$ python -q
>>> import numpy as np
>>> from numpy import linalg as LA
>>> np.set_printoptions(suppress=True, linewidth=140)
>>> mat = np.load("block4.npy")
>>> mat
array([[2, 2, 0, 0],
       [1, 2, 0, 0],
       [0, 0, 2, 2],
       [0, 0, 1, 2]])
>>> M2 = LA.inv(mat)
>>> np.round(LA.det(mat) * LA.det(M2), 2)
np.float64(1.0)
>>> np.round(LA.det(mat) * M2, 2)
array([[ 4., -4.,  0.,  0.],
       [-2.,  4.,  0.,  0.],
       [ 0.,  0.,  4., -4.],
       [ 0.,  0., -2.,  4.]])
>>> np.round(LA.slogdet(mat)[0], 2)
np.float64(1.0)
>>> mat @ M2
array([[1., 0., 0., 0.],
       [0., 1., 0., 0.],
       [0., 0., 1., 0.],
       [0., 0., 0., 1.]])
>>> rng = np.random.default_rng(309727)
>>> labels = rng.permutation(4)
>>> labels
array([0, 2, 1, 3])
>>> M2 = mat[labels][:, labels]
>>> np.allclose(M2, mat)
False
>>> M2
array([[2, 0, 2, 0],
       [0, 2, 0, 2],
       [1, 0, 2, 0],
       [0, 1, 0, 2]])
>>> np.round(LA.det(M2), 2), np.round(LA.det(mat[labels]), 2)
(np.float64(4.0), np.float64(-4.0))
>>> np.diag(M2)
array([2, 2, 2, 2])
>>> M2 = mat + rng.integers(-2, 3, (4, 2)) @ rng.integers(-2, 3, (2, 4))
>>> M2
array([[-2,  0, -8, -2],
       [-1, -2, -4,  0],
       [ 3,  0,  8,  4],
       [ 1, -4,  3,  4]])
>>> np.abs(M2 - mat).sum(axis=1)
array([16, 10, 11,  9])
>>> LA.matrix_rank(M2 - mat, tol=1e-8)
np.int64(2)
>>> vec = np.array([2, 3, 0, -2])
>>> h = np.maximum(mat @ vec, 0)
>>> np.round(np.tanh(mat @ vec), 2)
array([ 1.,  1., -1., -1.])
>>> np.flatnonzero(h > 1e-9)
array([0, 1])
>>> np.maximum(mat @ vec, 0) - np.maximum(-mat @ vec, 0)
array([10,  8, -4, -4])
>>> J = np.array([[4.0, 1.0, 0.0], [0.0, 4.0, 1.0], [0.0, 0.0, 4.0]])
>>> LA.matrix_rank(J - J[0, 0] * np.eye(3))
np.int64(2)
>>> [int(LA.matrix_rank(LA.matrix_power(J, p))) for p in range(1, 4)]
[3, 3, 3]
>>> feats = np.loadtxt("mat.csv", delimiter=",")
>>> feats
array([[ 0.65, -1.88, -2.19],
       [-0.55,  1.78,  2.23],
       [ 0.03, -0.03, -0.05],
       [-0.85,  2.78,  3.39],
       [-0.88,  2.72,  3.27],
       [ 0.81, -2.81, -3.26],
       [-0.26,  0.88,  1.17],
       [-0.4 ,  0.89,  1.11],
       [ 0.4 , -0.96, -1.12],
       [-0.61,  1.83,  2.26],
       [ 0.01, -0.08,  0.01],
       [ 0.62, -1.89, -2.25],
       [-0.59,  1.92,  2.21],
       [-0.37,  0.94,  1.13],
       [ 0.59, -1.76, -2.19],
       [ 0.31, -0.89, -1.16],
       [-0.3 ,  0.91,  1.15],
       [ 0.25, -0.93, -1.11],
       [-0.66,  1.84,  2.14],
       [-0.38,  0.78,  1.15],
       [ 0.38, -0.95, -1.14],
       [ 0.42, -0.96, -1.1 ],
       [-0.29,  0.95,  1.09],
       [ 0.9 , -2.67, -3.21],
       [ 0.01,  0.02, -0.1 ]])
>>> ev, V = LA.eig(mat)
>>> round(np.prod(ev), 2)
np.float64(4.0)
>>> ev.round(2)
array([3.41, 0.59, 3.41, 0.59])
>>> np.round(np.sort(LA.eigvals(mat @ mat)), 2)
array([ 0.34,  0.34, 11.66, 11.66])
>>> np.round(np.sort(LA.eigvals(LA.inv(mat))), 2)
array([0.29, 0.29, 1.71, 1.71])
